In [1]: import numpy as np

In [2]: np.set_printoptions(suppress=True, linewidth=120)

In [3]: tidy = lambda a: np.round(a, 1) + 0

In [4]: feats = np.load("m.npy")

In [5]: feats
Out[5]: 
array([[1, 0, 0, 0],
       [3, 1, 0, 0],
       [1, 1, 1, 0],
       [3, 2, 0, 1]])

In [6]: # triangular

In [7]: tidy(np.sort(np.linalg.eigvals(feats)))
Out[7]: array([1., 1., 1., 1.])

In [8]: np.linalg.matrix_rank(feats - feats[0, 0] * np.eye(4))
Out[8]: np.int64(2)

In [9]: np.prod(np.diag(feats)), tidy(np.linalg.det(feats))
Out[9]: (np.int64(1), np.float64(1.0))

In [10]: feats @ feats
Out[10]: 
array([[ 1,  0,  0,  0],
       [ 6,  1,  0,  0],
       [ 5,  2,  1,  0],
       [12,  4,  0,  1]])

In [11]: F = np.loadtxt("w.csv", delimiter=",")

In [12]: F
Out[12]: 
array([[1., 0., 0.],
       [0., 1., 0.],
       [1., 2., 1.]])

In [13]: evals, V = np.linalg.eig(F)

In [14]: evals
Out[14]: array([1., 1., 1.])

In [15]: tidy(np.sort(np.linalg.eigvals(np.linalg.inv(F))))
Out[15]: array([1., 1., 1.])

In [16]: tidy(np.sort(np.linalg.eigvals(F @ F)))
Out[16]: array([1., 1., 1.])

In [17]: (F - F.T) / 2
Out[17]: 
array([[ 0. ,  0. , -0.5],
       [ 0. ,  0. , -1. ],
       [ 0.5,  1. ,  0. ]])

In [18]: np.allclose(F @ F.T, F.T @ F)
Out[18]: False

In [19]: x = np.array([1, 2, 2])

In [20]: rhs = F @ x

In [21]: rhs
Out[21]: array([1., 2., 7.])

In [22]: tidy(np.linalg.solve(F.T, F[0]))
Out[22]: array([1., 0., 0.])

In [23]: tidy(np.linalg.solve(F, 3 * rhs))
Out[23]: array([3., 6., 6.])

In [24]: tidy(np.linalg.solve(F, rhs + F[:, 2]))
Out[24]: array([1., 2., 3.])

In [25]: tidy(np.linalg.solve(F, rhs))
Out[25]: array([1., 2., 2.])

In [26]: arr = np.load("layer1.npy")

In [27]: tidy(arr)
Out[27]: 
array([[ 1.2,  2.4, -1.4],
       [ 0.7,  2.6, -1.4],
       [-2.6,  1.5, -0.5],
       [-0.3, -2.6,  1.4],
       [ 1.6, -2.3,  1. ],
       [ 3. , -0.1, -0.2],
       [-3. ,  0.4,  0.1],
       [ 1.6,  2.2, -1.3],
       [-2.9,  0.7, -0.1],
       [ 2.1,  1.8, -1.1],
       [-3. , -0.2,  0.4],
       [-2.7, -1.1,  0.8]])

In [28]: # rows and columns are dependent

In [29]: U, sigma, vt = np.linalg.svd(arr)

In [30]: V = vt[:(sigma > 1e-8).sum()]

In [31]: rng = np.random.default_rng(214)

In [32]: x = arr[4] + -1 * arr[1] + rng.integers(2) * np.eye(3)[2]

In [33]: tidy(x)
Out[33]: array([ 0.9, -4.8,  2.4])

In [34]: tidy(V.T @ V)
Out[34]: 
array([[ 1. ,  0. , -0.1],
       [ 0. ,  0.8, -0.4],
       [-0.1, -0.4,  0.2]])

In [35]: np.linalg.matrix_rank(np.vstack([arr, x]))
Out[35]: np.int64(2)

In [36]: tidy(np.linalg.norm(x - V.T @ V @ x))
Out[36]: np.float64(0.0)

In [37]: J = np.load("sample4.npy")

In [38]: J
Out[38]: 
array([[0., 0., 1.],
       [0., 3., 0.],
       [0., 3., 0.]])

In [39]: lab = rng.permutation(3)

In [40]: lab
Out[40]: array([0, 2, 1])

In [41]: B = J[lab][:, lab]

In [42]: np.allclose(B, J)
Out[42]: False

In [43]: np.diag(B)
Out[43]: array([0., 0., 3.])

In [44]: np.trace(B)
Out[44]: np.float64(3.0)

In [45]: B
Out[45]: 
array([[0., 1., 0.],
       [0., 0., 3.],
       [0., 0., 3.]])

In [46]: proj = np.triu(np.array([[-1, 1, -1], [3, 3, -1], [1, 1, 2]]), 1) + np.eye(3)

In [47]: B = proj @ J @ np.linalg.inv(proj)

In [48]: np.linalg.matrix_rank(B)
Out[48]: np.int64(2)

In [49]: np.trace(B), np.trace(J)
Out[49]: (np.float64(3.0), np.float64(3.0))

In [50]: B
Out[50]: 
array([[0., 0., 1.],
       [0., 0., 0.],
       [0., 3., 3.]])

In [51]: tidy(np.linalg.det(B))
Out[51]: np.float64(0.0)

In [52]: A = np.loadtxt("case13.csv", delimiter=",")

In [53]: tidy(A)
Out[53]: 
array([[ 0.3, -0.4,  0.3,  0.1],
       [-0.4,  0.5, -0.1, -0.3],
       [ 0.3, -0.1,  0.7, -0.3],
       [ 0.1, -0.3, -0.3,  0.4]])

In [54]: x = np.array([-5, 5, 4, 4])

In [55]: tidy(A @ (2 * x))
Out[55]: array([-4. ,  5.7,  0. , -4.1])

In [56]: np.sign((A @ x).round(6))
Out[56]: array([-1.,  1.,  1., -1.])

In [57]: tidy((A * x).sum(axis=1))
Out[57]: array([-2. ,  2.8,  0. , -2. ])

In [58]: tidy(A @ np.ones(4))
Out[58]: array([ 0.4, -0.3,  0.6, -0.1])

In [59]: (A @ x).argmax()
Out[59]: np.int64(1)

In [60]: tidy(A * x)
Out[60]: 
array([[-1.7, -1.9,  1.1,  0.5],
       [ 1.9,  2.5, -0.2, -1.3],
       [-1.3, -0.3,  3. , -1.4],
       [-0.6, -1.7, -1.4,  1.6]])

In [61]: data = np.diag(20 * np.array([-4, 5, -8, -2])) + np.array([[0, -2, -1, 2], [-1, -1, -2, 1], [-1, -2, 1, 2], [0, -1, -1, 0]])

In [62]: data
Out[62]: 
array([[ -80,   -2,   -1,    2],
       [  -1,   99,   -2,    1],
       [  -1,   -2, -159,    2],
       [   0,   -1,   -1,  -40]])

In [63]: B = np.linalg.inv(data)

In [64]: tidy(np.linalg.inv(B))
Out[64]: 
array([[ -80.,   -2.,   -1.,    2.],
       [  -1.,   99.,   -2.,    1.],
       [  -1.,   -2., -159.,    2.],
       [   0.,   -1.,   -1.,  -40.]])

In [65]: tidy(data @ B)
Out[65]: 
array([[1., 0., 0., 0.],
       [0., 1., 0., 0.],
       [0., 0., 1., 0.],
       [0., 0., 0., 1.]])

In [66]: tidy(B)
Out[66]: 
array([[0., 0., 0., 0.],
       [0., 0., 0., 0.],
       [0., 0., 0., 0.],
       [0., 0., 0., 0.]])

In [67]: tidy(np.linalg.cond(data))
Out[67]: np.float64(4.0)

In [68]: np.allclose(B, data.T)
Out[68]: False

In [69]: q, V = np.linalg.qr(data[:, :3])[0], np.linalg.qr(data[:, 3:])[0]

In [70]: sigma = np.linalg.svd(q.T @ V, compute_uv=False)

In [71]: tidy(sigma)
Out[71]: array([0.1])

In [72]: tidy(np.linalg.norm(q @ q.T - V @ V.T, 2))
Out[72]: np.float64(1.0)

In [73]: (sigma > 0.9).sum()
Out[73]: np.int64(0)

In [74]: tidy(np.linalg.norm(data, 1)), tidy(np.linalg.norm(data, np.inf))
Out[74]: (np.float64(163.0), np.float64(164.0))

In [75]: tidy(np.linalg.norm(data[3], 1)), tidy(np.linalg.norm(data[3], np.inf))
Out[75]: (np.float64(42.0), np.float64(40.0))

In [76]: tidy(np.linalg.norm(data) ** 2 / np.linalg.norm(data, 2) ** 2)
Out[76]: np.float64(1.7)

In [77]: np.linalg.norm(data, axis=1).argmax()
Out[77]: np.int64(2)

In [78]: tidy(np.linalg.norm(data[3] - data[1]))
Out[78]: np.float64(108.1)

In [79]: gram = data.T @ data

In [80]: np.linalg.matrix_rank(gram)
Out[80]: np.int64(4)

In [81]: tidy(np.linalg.svd(data, compute_uv=False) ** 2)
Out[81]: array([25294.4,  9812.2,  6403.3,  1598.1])

In [82]: tidy(np.linalg.eigvalsh(gram)[::-1])
Out[82]: array([25294.4,  9812.2,  6403.3,  1598.1])

In [83]: np.trace(gram), (data ** 2).sum()
Out[83]: (np.int64(43108), np.int64(43108))

In [84]: (data @ data.T).shape
Out[84]: (4, 4)

In [85]: np.allclose(gram, gram.T)
Out[85]: True

In [86]: gram
Out[86]: 
array([[ 6402,    63,   241,  -163],
       [   63,  9810,   123,   131],
       [  241,   123, 25287,  -282],
       [ -163,   131,  -282,  1609]])

In [87]: u = np.array([5, 5, 2, 5])

In [88]: B = gram + np.outer(u, np.eye(4)[3])

In [89]: np.linalg.matrix_rank(B - gram)
Out[89]: np.int64(1)

In [90]: B
Out[90]: 
array([[ 6402.,    63.,   241.,  -158.],
       [   63.,  9810.,   123.,   136.],
       [  241.,   123., 25287.,  -280.],
       [ -163.,   131.,  -282.,  1614.]])

In [91]: np.linalg.matrix_rank(np.linalg.inv(B) - np.linalg.inv(gram), tol=1e-8)
Out[91]: np.int64(1)

In [92]: tidy(np.linalg.det(B) / np.linalg.det(gram)), tidy(1 + np.linalg.solve(gram, u)[3])
Out[92]: (np.float64(1.0), np.float64(1.0))

In [93]: W0 = np.loadtxt("a.csv", delimiter=",")

In [94]: W0
Out[94]: 
array([[ -1.1,  -3.2,   4.6],
       [  5.2,  12.8, -16.9],
       [ -0.5,  -6.7,  10.3],
       [ -1.9,  -6.2,   8.7],
       [ -1.2,   4.7, -10.3],
       [  2.3,  -1.3,   6.9],
       [ -7.3, -13.2,  17.7],
       [ -0.8,  -9.3,  15.9],
       [  1.9,  -1.2,   1.7],
       [  2.3,   4.4,  -6. ],
       [ -4.7,  -4.2,   4.1],
       [ -2.3, -13.1,  18.1],
       [ -1.6, -11.4,  23.5],
       [  1.2, -14.3,  26.1],
       [  4.5,   2.2,  -1. ],
       [  3.8,   4.4,  -4.3],
       [  3. ,  -5.9,  13. ],
       [ -0.4, -10.5,  18.9],
       [ -5.2,  -2.5,  -3. ],
       [  2.6,  -7.1,  11.9],
       [ -0.4,  10.3, -21.3],
       [ -0.5,  -5. ,   8.8],
       [  3.3,  13. , -22.8],
       [ -2. ,   0. ,  -5.9]])

In [95]: u, v = W0[5], W0[15]

In [96]: tidy(u @ u)
Out[96]: np.float64(54.6)

In [97]: p = (u @ v) / (u @ u) * u

In [98]: np.linalg.matrix_rank(np.outer(u, v))
Out[98]: np.int64(1)

In [99]: tidy(np.outer(u, v))
Out[99]: 
array([[  8.7,  10.1,  -9.9],
       [ -4.9,  -5.7,   5.6],
       [ 26.2,  30.4, -29.7]])

In [100]: tidy(np.linalg.norm(u + v) ** 2 + np.linalg.norm(u - v) ** 2)
Out[100]: np.float64(213.8)
